$ python3 -q
>>> import numpy as np
>>> import numpy.linalg as la
>>> np.set_printoptions(suppress=True, linewidth=160)
>>> W0 = np.loadtxt("x.csv", delimiter=",")
>>> print(W0)
[[ 1. -1.  1. -1.]
 [ 1.  0.  0.  0.]
 [ 1.  1.  1.  1.]]
>>> print(la.matrix_rank(W0))
3
>>> la.rank(W0)
Traceback (most recent call last):
  File "<python-input-6>", line 1, in <module>
    la.rank(W0)
    ^^^^^^^
AttributeError: module 'numpy.linalg' has no attribute 'rank'
>>> print(np.round(la.svd(W0, compute_uv=False), 1))
[2.1 2.  0.7]
>>> print(W0.sum(axis=1))
[0. 1. 4.]
>>> Y = W0[0, 0] * W0[1:] - np.outer(W0[1:, 0], W0[0])
>>> print(Y)
[[ 0.  1. -1.  1.]
 [ 0.  2.  0.  2.]]
>>> print(W0[:, 0] / W0[0, 0])
[1. 1. 1.]
>>> print(np.flatnonzero(~Y.round(6).any(axis=1)))
[]
>>> A = np.array([[1, 0, 0], [5, 1, 0], [3, 1, 1]])
>>> # column 0 dominates
>>> f = np.array([0, 0, 0])
>>> Y = A + np.outer(f, np.eye(3)[2])
>>> print(la.matrix_rank(la.inv(Y) - la.inv(A), tol=1e-8))
0
>>> print(round(float(la.det(Y) / la.det(A)), 1), round(1 + la.solve(A, f)[2], 1))
1.0 1.0
>>> print(la.matrix_rank(Y - A))
0
>>> Y = A / np.sqrt((A ** 2).mean(axis=1, keepdims=True))
>>> print(np.round(A - A.mean(axis=1, keepdims=True), 1))
[[ 0.7 -0.3 -0.3]
 [ 3.  -1.  -2. ]
 [ 1.3 -0.7 -0.7]]
>>> print(la.matrix_rank(A - A.mean(axis=1, keepdims=True)))
2
>>> K = np.loadtxt("case7.csv", delimiter=",")
>>> print(K.round(1))
[[ 0.8 -0.4  0.7]
 [-1.8  0.8 -1.6]
 [-0.5  0.2 -0.4]]
>>> # null space of dimension 2
>>> left, sigma, vt = la.svd(K)
>>> V = vt[:(sigma > 1e-8).sum()]
>>> rng = np.random.default_rng(47356)
>>> x = K[1] + 3 * K[0] + rng.integers(2) * np.eye(3)[2]
>>> print(x.round(1))
[ 0.7 -0.3  0.6]
>>> print(np.round(la.norm(x - V.T @ V @ x), 1))
0.0
>>> print(la.matrix_rank(np.vstack([K, x])))
1
>>> print(np.round(V.T @ V, 1))
[[ 0.5 -0.2  0.4]
 [-0.2  0.1 -0.2]
 [ 0.4 -0.2  0.4]]
>>> print(la.matrix_rank(K, rtol=0.1))
1
>>> print([round(float(x), 1) for x in la.svd(K, compute_uv=False)[:3]])
[2.9, 0.0, 0.0]
>>> print(np.round(la.norm(K, 2) / la.norm(K), 1))
1.0
>>> print(np.argsort(-la.norm(K, axis=0).round(6), kind="stable")[:3])
[0 2 1]
>>> m1 = np.array([[-77, 0, 1, 1], [3, 180, 1, 1], [3, 1, 140, 1], [1, 2, 2, 43]])
>>> print(np.diff(m1, axis=0))
[[  80  180    0    0]
 [   0 -179  139    0]
 [  -2    1 -138   42]]
>>> print(np.round(m1.mean(axis=0), 1))
[-17.5  45.8  36.   11.5]
>>> evals, V = la.eig(m1)
>>> print(np.round(np.sort(la.eigvals(m1.T)), 1))
[-77.  43. 140. 180.]
>>> f, v = m1[0], m1[1]
>>> print(f @ v)
-229
>>> pr = (f @ v) / (f @ f) * f
>>> print(la.matrix_rank(np.outer(f, v)))
1
>>> arr = np.load("a.npy")
>>> print(arr.round(1) + 0)
[[0.  0.1 0.1]
 [0.1 0.3 0.4]
 [0.1 0.4 0.7]]
>>> print(la.lstsq(arr[:-1].T, arr[-1])[2])
1
>>> left, sigma, vt = la.svd(arr)
>>> print(sigma.round(1) + 0)
[1. 0. 0.]
>>> print(np.argmax(sigma[:-1] / (sigma[1:] + 1e-6)) + 1)
1
>>> Y = left[:, :1] @ np.diag(sigma[:1]) @ vt[:1]
>>> print(la.matrix_rank(Y))
1
>>> print(np.round(la.norm(arr - Y) / la.norm(arr), 1))
0.0
>>> print(Y.round(1) + 0)
[[0.  0.1 0.1]
 [0.1 0.3 0.4]
 [0.1 0.4 0.7]]
>>> print(round(la.norm(arr - Y, 2), 1), round(float(sigma[1]), 1))
0.0 0.0
>>> E = np.load("out17.npy")
>>> print(E)
[[36 16 -2]
 [16 21 -2]
 [-2 -2  2]]
>>> Lm = la.cholesky(E)
>>> print(np.round(E / np.sqrt(np.outer(np.diag(E), np.diag(E))), 1))
[[ 1.   0.6 -0.2]
 [ 0.6  1.  -0.3]
 [-0.2 -0.3  1. ]]
>>> print(Lm.round(1))
[[ 6.   0.   0. ]
 [ 2.7  3.7  0. ]
 [-0.3 -0.3  1.3]]
>>> print(Lm @ Lm.T)
[[36. 16. -2.]
 [16. 21. -2.]
 [-2. -2.  2.]]
>>> evals, V = la.eig(Lm)
>>> print(Lm @ V[:, 0] - evals[0] * V[:, 0])
[0. 0. 0.]
>>> print(np.round(np.sort(la.eigvals(Lm @ Lm)), 1))
[ 1.8 13.9 36. ]
>>> print(np.round(np.sort(la.eigvals(Lm.T)), 1))
[1.3 3.7 6. ]
>>> print(evals.round(1))
[1.3 3.7 6. ]
>>> evals, V = la.eigh(E)
>>> x = np.array([-3, -5, -3])
>>> print(np.round(V * np.abs(evals) @ V.T, 1))
[[36. 16. -2.]
 [16. 21. -2.]
 [-2. -2.  2.]]
>>> evals, V = la.eig(E)
>>> print(np.round(np.sort(la.eigvals(E @ E)), 1))
[   3.2  118.2 2147.6]
>>> print(round(float(np.prod(evals)), 1))
900.0
>>> print(np.round(np.sort(la.eigvals(E.T)), 1))
[ 1.8 10.9 46.3]
>>> print(np.round(E @ V[:, 0] - evals[0] * V[:, 0], 1) + 0)
[0. 0. 0.]
>>> M = np.load("mat.npy")
>>> print(M)
[[0 1 1 1]
 [1 0 1 1]
 [1 1 0 0]
 [1 1 0 0]]
>>> print(round(la.eigvalsh(M).min(), 1))
-1.6
>>> print([round(float(la.det(M[:i, :i])), 2) + 0 for i in range(1, 5)])
[0.0, -1.0, 2.0, 0.0]
>>> Y = M / la.norm(M, axis=1, keepdims=True)
>>> G = Y @ Y.T
>>> print(round(float(np.degrees(np.arccos(np.clip(G[1, 0], -1, 1)))), 1))
48.2
>>> print((np.abs(G) > 0.9).astype(int))
[[1 0 0 0]
 [0 1 0 0]
 [0 0 1 1]
 [0 0 1 1]]
>>> print(M.sum(axis=0))
[3 3 2 2]
>>> Lm = np.diag(M.sum(axis=1)) - M
>>> print(round(la.det(Lm[1:, 1:])))
8
>>> print(np.round(la.eigvalsh(Lm), 1) + 0)
[0. 2. 4. 4.]
>>> print(round(la.det(2 * M), 1), round(float(la.det(M)), 1))
0.0 0.0
>>> evals, V = la.eigh(M)
>>> print(np.abs(V[:, -1]).round(6).argmax())
0
>>> print((evals > 1e-8).sum(), (evals < -1e-8).sum())
1 2
>>> print(np.round(V.T @ V, 1) + 0)
[[1. 0. 0. 0.]
 [0. 1. 0. 0.]
 [0. 0. 1. 0.]
 [0. 0. 0. 1.]]
>>> print(np.round(V @ np.diag(evals) @ V.T, 1) + 0)
[[0. 1. 1. 1.]
 [1. 0. 1. 1.]
 [1. 1. 0. 0.]
 [1. 1. 0. 0.]]
>>> print(np.round(np.abs(V[:, -1]), 1))
[0.6 0.6 0.4 0.4]
>>> print(np.unique(evals.round(6) + 0, return_counts=True)[1])
[1 1 1 1]
>>> feats = np.loadtxt("test9.csv", delimiter=",")
>>> print(feats)
[[60.  60.3 18.1]
 [59.4 58.7 18.7]
 [60.5 59.4 21.2]
 [61.  59.9 18.9]
 [58.8 58.7 18.9]
 [61.2 59.9 18.3]
 [59.8 59.6 20.2]
 [61.2 59.1 18.7]
 [58.1 60.2 20.1]
 [59.1 60.1 19.1]
 [59.8 60.2 20.3]
 [61.1 61.2 19.4]
 [59.2 59.4 19. ]
 [60.9 60.5 19.1]
 [59.8 59.7 20.9]
 [59.2 59.2 19.7]]
>>> dist = la.norm(feats[:, None] - feats[None], axis=-1)
>>> print(dist.shape)
(16, 16)
>>> print(np.flatnonzero(dist[7] < dist.mean() / 2))
[3 5 7]
>>> cen = feats - feats.mean(axis=0)
>>> left, sigma, vt = la.svd(cen, full_matrices=False)
>>> print(np.abs(vt[0]).argmax())
0
>>> print(round((sigma ** 2).sum() ** 2 / (sigma ** 4).sum(), 1))
2.6
